% python3 -q
>>> import numpy as np
>>> np.set_printoptions(precision=2, suppress=True, linewidth=140)
>>> def tidy(a):
...     return np.round(a, 2) + 0
... 
>>> mat = np.array([[0, 0, 0, 0], [-2, -3, 0, 0], [0, 0, 0, 0], [0, 0, -2, -3]])
>>> # rows 0 and 2 are equal
>>> left, sv, VT = np.linalg.svd(mat)
>>> vecs = VT[:(sv > 1e-8).sum()]
>>> rng = np.random.default_rng(310106)
>>> x = mat[3] + -2 * mat[1] + rng.integers(2) * np.eye(4)[1]
>>> print(x)
[ 4.  7. -2. -3.]
>>> np.linalg.matrix_rank(np.vstack([mat, x]))
np.int64(3)
>>> tidy(np.linalg.norm(x - vecs.T @ vecs @ x))
np.float64(0.55)
>>> tidy(np.linalg.norm(mat, 2) / np.linalg.norm(mat))
np.float64(0.71)
>>> print(np.linalg.matrix_rank(mat, rtol=0.1))
2
>>> [round(float(x), 2) for x in np.linalg.svd(mat, compute_uv=False)[:3]]
[3.61, 3.61, 0.0]
>>> np.linalg.cond(mat) > 100
np.True_
>>> np.allclose(mat[:-1].T @ np.linalg.lstsq(mat[:-1].T, mat[-1])[0], mat[-1])
False
>>> tidy(mat @ np.linalg.pinv(mat) @ mat)
array([[ 0.,  0.,  0.,  0.],
       [-2., -3.,  0.,  0.],
       [ 0.,  0.,  0.,  0.],
       [ 0.,  0., -2., -3.]])
>>> np.abs(np.diag(np.linalg.qr(mat)[1])) > 1e-9
array([ True, False,  True, False])
>>> print(tidy(np.linalg.eigvals(mat).sum().real))
-6.0
>>> tidy(np.linalg.det(mat[::-1]))
np.float64(0.0)
>>> print(tidy(np.linalg.det(mat.T)))
0.0
>>> print(tidy(np.linalg.det(2 * mat)), tidy(np.linalg.det(mat)))
0.0 0.0
>>> print(tidy(np.linalg.eigvals(mat)))
[-3. -3.  0.  0.]
>>> np.einsum("ii->", mat)
np.int64(-6)
